In [1]: import numpy as np

In [2]: np.set_printoptions(suppress=True, linewidth=120)

In [3]: W0 = np.loadtxt("w.csv", delimiter=",")

In [4]: W0
Out[4]: 
array([[0., 0., 0.],
       [0., 1., 0.],
       [0., 0., 0.]])

In [5]: print(np.allclose(W0[:-1].T @ np.linalg.lstsq(W0[:-1].T, W0[-1])[0], W0[-1]))
True

In [6]: np.unique(W0.round(6), axis=0).shape
Out[6]: (2, 3)

In [7]: r = np.linalg.matrix_rank(W0)

In [8]: r
Out[8]: np.int64(1)

In [9]: ns = np.linalg.svd(W0)[2][r:].T

In [10]: [int(np.linalg.matrix_rank(W0[:i])) for i in range(1, len(W0) + 1)]
Out[10]: [0, 1, 1]

In [11]: [int(np.linalg.matrix_rank(np.delete(W0, i, axis=0))) for i in range(3)]
Out[11]: [1, 0, 1]

In [12]: print(ns.shape)
(3, 2)

In [13]: print(W0 @ ns)
[[0. 0.]
 [0. 0.]
 [0. 0.]]

In [14]: print([int(np.linalg.matrix_rank(W0[:, :j + 1])) for j in range(3)])
[0, 1, 1]

In [15]: ns @ ns.T
Out[15]: 
array([[1., 0., 0.],
       [0., 0., 0.],
       [0., 0., 1.]])

In [16]: F = np.tril(np.array([[-1, -3, -1, 0], [3, -1, 3, 1], [-1, -2, 1, -3], [-2, 3, 1, -1]]), -1) + np.eye(4, dtype=int)

In [17]: F
Out[17]: 
array([[ 1,  0,  0,  0],
       [ 3,  1,  0,  0],
       [-1, -2,  1,  0],
       [-2,  3,  1,  1]])

In [18]: x0 = np.array([1, 3, 2, 3])

In [19]: y = F @ x0

In [20]: print(y)
[ 1  6 -5 12]

In [21]: print(np.round(np.linalg.solve(F, F[:, 3]), 2))
[0. 0. 0. 1.]

In [22]: np.linalg.solve(F, y[:-1])
ValueError: solve1: Input operand 1 has a mismatch in its core dimension 0, with gufunc signature (m,m),(m)->(m) (size 3 is different from 4)


In [23]: Y = F / np.linalg.norm(F, axis=1, keepdims=True)

In [24]: C2 = Y @ Y.T

In [25]: round(np.degrees(np.arccos(np.clip(C2[3, 2], -1, 1))), 2)
Out[25]: np.float64(108.43)

In [26]: np.round(np.linalg.norm(Y, axis=1), 2)
Out[26]: array([1., 1., 1., 1.])

In [27]: C2.round(2)
Out[27]: 
array([[ 1.  ,  0.95, -0.41, -0.52],
       [ 0.95,  1.  , -0.65, -0.24],
       [-0.41, -0.65,  1.  , -0.32],
       [-0.52, -0.24, -0.32,  1.  ]])
